In [1]: import numpy as np

In [2]: from numpy import linalg as LA

In [3]: np.set_printoptions(precision=2, suppress=True, linewidth=100)

In [4]: W0 = np.load("mat.npy")

In [5]: W0
Out[5]: 
array([[ 2,  2,  0,  3,  2],
       [ 0, -2,  0, -1, -2],
       [ 0,  0,  0, -3, -1],
       [ 0,  0,  0, -2,  3],
       [ 0,  0,  0,  0,  1]])

In [6]: G = W0.T @ W0

In [7]: np.diag(G)
Out[7]: array([ 4,  8,  0, 23, 19])

In [8]: np.round(LA.svd(W0, compute_uv=False) ** 2, 2) + 0
Out[8]: array([33.92, 15.86,  2.79,  1.43,  0.  ])

In [9]: LA.matrix_rank(G)
Out[9]: np.int64(4)

In [10]: np.allclose(G, G.T)
Out[10]: True

In [11]: (W0 @ W0.T).shape
Out[11]: (5, 5)

In [12]: np.abs(np.diag(LA.qr(W0)[1])) > 1e-9
Out[12]: array([ True,  True, False,  True,  True])

In [13]: np.allclose(W0[:-1].T @ LA.lstsq(W0[:-1].T, W0[-1])[0], W0[-1])
Out[13]: True

In [14]: np.round(W0 @ LA.pinv(W0) @ W0, 2) + 0
Out[14]: 
array([[ 2.,  2.,  0.,  3.,  2.],
       [ 0., -2.,  0., -1., -2.],
       [ 0.,  0.,  0., -3., -1.],
       [ 0.,  0.,  0., -2.,  3.],
       [ 0.,  0.,  0.,  0.,  1.]])

In [15]: rng = np.random.default_rng(492)

In [16]: labels = rng.permutation(5)

In [17]: labels
Out[17]: array([3, 2, 4, 0, 1])

In [18]: M2 = W0[labels][:, labels]

In [19]: np.sort(np.abs(LA.eigvals(M2)))
Out[19]: array([0., 1., 2., 2., 2.])

In [20]: np.allclose(M2, W0)
Out[20]: False

In [21]: C = np.array([[2, 2, -2, 0, -1], [2, 1, -2, 1, 0]])

In [22]: F = rng.normal(size=(13, 2)) @ C + np.array([1, 1, 0, 1, 1])

In [23]: F.round(2) + 0
Out[23]: 
array([[-0.21, -0.1 ,  1.21,  0.89,  1.49],
       [ 5.26,  5.69, -4.26,  0.57, -1.56],
       [ 5.9 ,  5.65, -4.9 ,  1.25, -1.2 ],
       [-2.35, -3.14,  3.35,  1.79,  3.47],
       [ 1.62,  1.93, -0.62,  0.69,  0.38],
       [ 4.63,  3.81, -3.63,  1.82,  0.  ],
       [-0.78, -1.27,  1.78,  1.49,  2.38],
       [-3.1 , -3.7 ,  4.1 ,  1.6 ,  3.65],
       [ 6.15,  5.53, -5.15,  1.62, -0.95],
       [-1.36, -0.08,  2.36, -0.28,  0.9 ],
       [ 4.53,  3.58, -3.53,  1.95,  0.18],
       [ 7.75,  6.63, -6.75,  2.12, -1.26],
       [ 5.85,  5.28, -4.85,  1.58, -0.85]])

In [24]: np.round(F @ LA.pinv(F) @ F, 2) + 0
Out[24]: 
array([[-0.21, -0.1 ,  1.21,  0.89,  1.49],
       [ 5.26,  5.69, -4.26,  0.57, -1.56],
       [ 5.9 ,  5.65, -4.9 ,  1.25, -1.2 ],
       [-2.35, -3.14,  3.35,  1.79,  3.47],
       [ 1.62,  1.93, -0.62,  0.69,  0.38],
       [ 4.63,  3.81, -3.63,  1.82,  0.  ],
       [-0.78, -1.27,  1.78,  1.49,  2.38],
       [-3.1 , -3.7 ,  4.1 ,  1.6 ,  3.65],
       [ 6.15,  5.53, -5.15,  1.62, -0.95],
       [-1.36, -0.08,  2.36, -0.28,  0.9 ],
       [ 4.53,  3.58, -3.53,  1.95,  0.18],
       [ 7.75,  6.63, -6.75,  2.12, -1.26],
       [ 5.85,  5.28, -4.85,  1.58, -0.85]])

In [25]: np.allclose(F[:-1].T @ LA.lstsq(F[:-1].T, F[-1])[0], F[-1])
Out[25]: True

In [26]: round(np.trace(LA.pinv(F) @ F), 2)
Out[26]: np.float64(3.0)

In [27]: labels = F[:, 4] > np.median(F[:, 4])

In [28]: u = F[labels].mean(axis=0) - F[~labels].mean(axis=0)

In [29]: np.argsort(-np.abs(u).round(6), kind="stable")
Out[29]: array([0, 2, 1, 4, 3])

In [30]: m1 = np.array([[0.0, -1.0, -1.0, -1.0],
    ...:     [-1.0, 0.0, -1.0, -1.0],
    ...:     [-1.0, -1.0, 0.0, -1.0],
    ...:     [-1.0, -1.0, -1.0, 0.0]])

In [31]: round(float(LA.det(m1.T)), 2)
Out[31]: -3.0

In [32]: np.kron(np.eye(2, dtype=int), m1)
Out[32]: 
array([[ 0., -1., -1., -1.,  0., -0., -0., -0.],
       [-1.,  0., -1., -1., -0.,  0., -0., -0.],
       [-1., -1.,  0., -1., -0., -0.,  0., -0.],
       [-1., -1., -1.,  0., -0., -0., -0.,  0.],
       [ 0., -0., -0., -0.,  0., -1., -1., -1.],
       [-0.,  0., -0., -0., -1.,  0., -1., -1.],
       [-0., -0.,  0., -0., -1., -1.,  0., -1.],
       [-0., -0., -0.,  0., -1., -1., -1.,  0.]])

In [33]: round(float(LA.eigvals(m1).sum().real), 2)
Out[33]: 0.0

In [34]: np.round(LA.det(m1[::-1]), 2)
Out[34]: np.float64(-3.0)

In [35]: E = np.loadtxt("run0.csv", delimiter=",")

In [36]: E
Out[36]: 
array([[ 0.4 ,  1.27, -2.68, -0.24],
       [ 0.  ,  2.53,  1.29, -0.97],
       [ 2.  ,  0.61,  0.39,  2.12],
       [ 2.2 , -0.78,  0.13, -1.88]])

In [37]: np.round(E @ E.T, 2) + 0
Out[37]: 
array([[9., 0., 0., 0.],
       [0., 9., 0., 0.],
       [0., 0., 9., 0.],
       [0., 0., 0., 9.]])

In [38]: left, sigma, VT = LA.svd(E, full_matrices=False)

In [39]: sigma
Out[39]: array([3., 3., 3., 3.])

In [40]: sigma / sigma[0]
Out[40]: array([1., 1., 1., 1.])

In [41]: (sigma > 1e-8).sum()
Out[41]: np.int64(4)

In [42]: np.round(left.T @ E @ VT.T, 2) + 0
Out[42]: 
array([[3., 0., 0., 0.],
       [0., 3., 0., 0.],
       [0., 0., 3., 0.],
       [0., 0., 0., 3.]])

In [43]: round(float(np.einsum("ii->", E)), 2)
Out[43]: 1.45

In [44]: round(LA.det(E[::-1]), 2)
Out[44]: np.float64(-81.0)

In [45]: u = np.array([0, 0, 2])

In [46]: np.cross(W0[0, :3], W0[1, :3])
Out[46]: array([ 0,  0, -4])

In [47]: np.convolve(W0[0], u)
Out[47]: array([0, 0, 4, 4, 0, 6, 4])

In [48]: feats = np.load("out2.npy")

In [49]: feats
Out[49]: 
array([[-1.17, -0.24,  2.57,  1.96, -0.04, -3.15, -1.8 ],
       [-0.73,  1.02,  2.38, -1.38, -0.48, -3.72,  1.35],
       [ 1.04, -0.56, -2.8 , -0.03,  0.33,  3.96, -0.02],
       [-0.56,  1.16,  2.08, -1.9 , -0.51, -3.43,  1.84],
       [ 0.84, -0.9 , -2.56,  0.97,  0.44,  3.86, -0.96],
       [ 0.65,  1.2 , -0.72, -3.45, -0.39,  0.15,  3.25],
       [ 0.84,  1.02, -1.29, -3.3 , -0.3 ,  1.  ,  3.1 ],
       [ 1.15,  0.37, -2.44, -2.23, -0.02,  2.89,  2.06],
       [-1.15, -0.39,  2.42,  2.27,  0.02, -2.85, -2.1 ],
       [-1.15,  0.2 ,  2.81,  0.95, -0.21, -3.75, -0.84],
       [ 1.17, -0.05, -2.76, -1.31,  0.15,  3.59,  1.18],
       [ 0.48,  1.29, -0.26, -3.46, -0.45, -0.49,  3.26],
       [-0.35, -1.34, -0.07,  3.41,  0.48,  0.95, -3.22],
       [ 0.34,  1.34,  0.09, -3.4 , -0.48, -0.98,  3.21],
       [ 0.18, -1.34, -1.31,  2.77,  0.54,  2.55, -2.64],
       [-1.13, -0.45,  2.34,  2.39,  0.05, -2.72, -2.22],
       [ 0.63, -1.11, -2.21,  1.7 ,  0.5 ,  3.55, -1.65],
       [ 0.32,  1.35,  0.16, -3.38, -0.49, -1.07,  3.2 ],
       [ 0.97, -0.69, -2.73,  0.35,  0.38,  3.96, -0.38],
       [-0.41, -1.32,  0.08,  3.43,  0.47,  0.75, -3.24],
       [-1.15,  0.22,  2.82,  0.92, -0.21, -3.76, -0.81],
       [-1.16, -0.27,  2.53,  2.03, -0.02, -3.08, -1.87],
       [-1.17, -0.07,  2.7 ,  1.59, -0.1 , -3.42, -1.45],
       [ 1.17,  0.21, -2.59, -1.9 ,  0.05,  3.2 ,  1.74],
       [ 0.89, -0.82, -2.63,  0.73,  0.42,  3.91, -0.74],
       [-0.12,  1.36,  1.19, -2.87, -0.54, -2.4 ,  2.73],
       [-0.94,  0.75,  2.7 , -0.51, -0.4 , -3.95,  0.53],
       [ 0.77,  1.1 , -1.07, -3.38, -0.34,  0.67,  3.17]])

In [50]: Xc = feats - feats.mean(axis=0)

In [51]: left, sigma, VT = LA.svd(Xc, full_matrices=False)

In [52]: np.round((sigma ** 2).sum() ** 2 / (sigma ** 4).sum(), 2)
Out[52]: np.float64(1.97)

In [53]: LA.matrix_rank(Xc)
Out[53]: np.int64(2)

In [54]: np.abs(VT[0]).argmax()
Out[54]: np.int64(5)

In [55]: VT[0] * np.sign(VT[0, np.abs(VT[0]).argmax()])
Out[55]: array([ 0.23, -0.02, -0.56, -0.23,  0.04,  0.73,  0.21])

In [56]: (np.sign(left[:, 0]) == np.sign(left[0, 0])).astype(int)
Out[56]: array([1, 1, 0, 1, 0, 0, 0, 0, 1, 1, 0, 0, 1, 0, 0, 1, 0, 0, 0, 1, 1, 1, 1, 0, 0, 1, 1, 0])

In [57]: np.round(sigma ** 2 / (sigma ** 2).sum(), 2) + 0
Out[57]: array([0.56, 0.44, 0.  , 0.  , 0.  , 0.  , 0.  ])
